$ python3 -q
>>> import numpy as np
>>> import numpy.linalg as la
>>> np.set_printoptions(precision=1, suppress=True, linewidth=160)
>>> def rnd(a):
...     return np.round(a, 1) + 0
... 
>>> W2 = np.array([[2, 3, 3, 3, 0]])
>>> rng = np.random.default_rng(13903)
>>> X = rng.normal(size=(16, 1)) @ W2 + np.array([1, 2, -1, -1, 0])
>>> rnd(X)
array([[-0.2,  0.2, -2.8, -2.8,  0. ],
       [ 1.3,  2.5, -0.5, -0.5,  0. ],
       [ 0.9,  1.9, -1.1, -1.1,  0. ],
       [ 3.5,  5.8,  2.8,  2.8,  0. ],
       [ 2.4,  4.1,  1.1,  1.1,  0. ],
       [-0.9, -0.9, -3.9, -3.9,  0. ],
       [ 1.2,  2.2, -0.8, -0.8,  0. ],
       [ 0.1,  0.6, -2.4, -2.4,  0. ],
       [ 2.3,  4. ,  1. ,  1. ,  0. ],
       [ 3.3,  5.5,  2.5,  2.5,  0. ],
       [ 2. ,  3.4,  0.4,  0.4,  0. ],
       [ 1.9,  3.4,  0.4,  0.4,  0. ],
       [ 1.8,  3.2,  0.2,  0.2,  0. ],
       [-0.6, -0.4, -3.4, -3.4,  0. ],
       [ 3.3,  5.5,  2.5,  2.5,  0. ],
       [-1.7, -2. , -5. , -5. ,  0. ]])
>>> left, sigma, vt = la.svd(X)
>>> V = vt[:(sigma > 1e-8).sum()]
>>> vec = X[0] + 4 * X[10] + rng.integers(2) * np.eye(5)[3]
>>> rnd(vec)
array([ 7.6, 13.9, -1.1, -0.1,  0. ])
>>> rnd(V.T @ V)
array([[0.2, 0.4, 0. , 0. , 0. ],
       [0.4, 0.8, 0. , 0. , 0. ],
       [0. , 0. , 0.5, 0.5, 0. ],
       [0. , 0. , 0.5, 0.5, 0. ],
       [0. , 0. , 0. , 0. , 0. ]])
>>> rnd(np.diag(V.T @ V))
array([0.2, 0.8, 0.5, 0.5, 0. ])
>>> rnd(la.norm(vec - V.T @ V @ vec))
np.float64(0.7)
>>> rk = la.matrix_rank(X)
>>> rk
np.int64(2)
>>> ns = la.svd(X)[2][rk:].T
>>> [int(la.matrix_rank(np.delete(X, i, axis=0))) for i in range(16)]
[2, 2, 2, 2, 2, 2, 2, 2, 2, 2, 2, 2, 2, 2, 2, 2]
>>> [int(la.matrix_rank(X[:, :j + 1])) for j in range(5)]
[1, 2, 2, 2, 2]
>>> la.matrix_rank(X.T @ X), la.matrix_rank(X @ X.T)
(np.int64(2), np.int64(2))
>>> vec = np.array([-3, 6, -6, 6, -2])
>>> a = np.maximum(X @ vec, 0)
>>> rnd(X * (a > 1e-9)[:, None])
array([[-0.2,  0.2, -2.8, -2.8,  0. ],
       [ 1.3,  2.5, -0.5, -0.5,  0. ],
       [ 0.9,  1.9, -1.1, -1.1,  0. ],
       [ 3.5,  5.8,  2.8,  2.8,  0. ],
       [ 2.4,  4.1,  1.1,  1.1,  0. ],
       [ 0. ,  0. ,  0. ,  0. ,  0. ],
       [ 1.2,  2.2, -0.8, -0.8,  0. ],
       [ 0.1,  0.6, -2.4, -2.4,  0. ],
       [ 2.3,  4. ,  1. ,  1. ,  0. ],
       [ 3.3,  5.5,  2.5,  2.5,  0. ],
       [ 2. ,  3.4,  0.4,  0.4,  0. ],
       [ 1.9,  3.4,  0.4,  0.4,  0. ],
       [ 1.8,  3.2,  0.2,  0.2,  0. ],
       [ 0. ,  0. ,  0. ,  0. ,  0. ],
       [ 3.3,  5.5,  2.5,  2.5,  0. ],
       [ 0. ,  0. ,  0. ,  0. ,  0. ]])
>>> feats = np.array([[4.1, 3.0, 7.0], [-4.0, 3.1, 3.0], [4.0, 3.0, 7.1]])
>>> feats
array([[ 4.1,  3. ,  7. ],
       [-4. ,  3.1,  3. ],
       [ 4. ,  3. ,  7.1]])
>>> A2 = feats / la.norm(feats, axis=1, keepdims=True)
>>> C2 = A2 @ A2.T
>>> rnd(C2)
array([[1. , 0.3, 1. ],
       [0.3, 1. , 0.3],
       [1. , 0.3, 1. ]])
>>> (np.abs(C2) > 0.9).astype(int)
array([[1, 0, 1],
       [0, 1, 0],
       [1, 0, 1]])
>>> A2 = feats + rng.integers(-2, 3, (3, 2)) @ rng.integers(-2, 3, (2, 3))
>>> A2
array([[ 4.1,  1. ,  9. ],
       [-6. ,  4.1,  1. ],
       [ 8. ,  1. , 11.1]])
>>> rnd(la.svd(A2 - feats, compute_uv=False))
array([7. , 1.9, 0. ])
>>> vec = np.array([1, -2, 2])
>>> rnd(np.einsum("ij,j->i", feats, vec))
array([12.1, -4.2, 12.2])
>>> (feats @ vec).argmax()
np.int64(2)
>>> la.norm(feats @ vec) <= la.norm(feats, 2) * la.norm(vec) + 1e-9
np.True_
>>> np.sign((feats @ vec).round(6))
array([ 1., -1.,  1.])
>>> feats @ np.eye(3)[0]
array([ 4.1, -4. ,  4. ])
>>> A2 = np.array([[-1, 4], [-4, -3]])
>>> W2 = np.array([[-2, 1, -3], [3, 1, -5], [-2, 2, -3]])
>>> data = np.kron(A2, W2)
>>> data
array([[  2,  -1,   3,  -8,   4, -12],
       [ -3,  -1,   5,  12,   4, -20],
       [  2,  -2,   3,  -8,   8, -12],
       [  8,  -4,  12,   6,  -3,   9],
       [-12,  -4,  20,  -9,  -3,  15],
       [  8,  -8,  12,   6,  -6,   9]])
>>> A2 = np.array([[1, 0, 2],
...     [0, -2, 2],
...     [0, -1, -1],
...     [0, -1, 0],
...     [-1, 1, 2],
...     [0, 1, 1]])
>>> np.einsum("ij->j", data)
array([  5, -20,  55,  -1,   4, -11])
>>> la.matrix_rank(data @ A2)
np.int64(3)
>>> np.vstack([data, A2.T]).shape
(9, 6)
>>> vec = np.array([-2, -2, -1, 5, -2, -4])
>>> target = data @ vec
>>> target
array([ -5, 135, -11, -20, -87,  -6])
>>> rnd(la.solve(data.T, data[4]))
array([0., 0., 0., 0., 1., 0.])
>>> rnd(la.solve(data, data[:, 2]))
array([0., 0., 1., 0., 0., 0.])
>>> u = np.array([2, 7, 4, 8, 5, 5])
>>> A2 = data + np.outer(u, np.eye(6)[3])
>>> la.matrix_rank(A2 - data)
np.int64(1)
>>> la.matrix_rank(la.inv(A2) - la.inv(data), tol=1e-8)
np.int64(1)
>>> rnd(la.det(A2) / la.det(data)), rnd(1 + la.solve(data, u)[3])
(np.float64(1.3), np.float64(1.3))
>>> A2 = data[0, 0] * data[1:] - np.outer(data[1:, 0], data[0])
>>> A2
array([[   0,   -5,   19,    0,   20,  -76],
       [   0,   -2,    0,    0,    8,    0],
       [   0,    0,    0,   76,  -38,  114],
       [   0,  -20,   76, -114,   42, -114],
       [   0,   -8,    0,   76,  -44,  114]])
>>> np.flatnonzero(~A2.round(6).any(axis=1))
array([], dtype=int64)
>>> data[:, 0] / data[0, 0]
array([ 1. , -1.5,  1. ,  4. , -6. ,  4. ])
>>> la.matrix_rank(A2), la.matrix_rank(data)
(np.int64(5), np.int64(6))
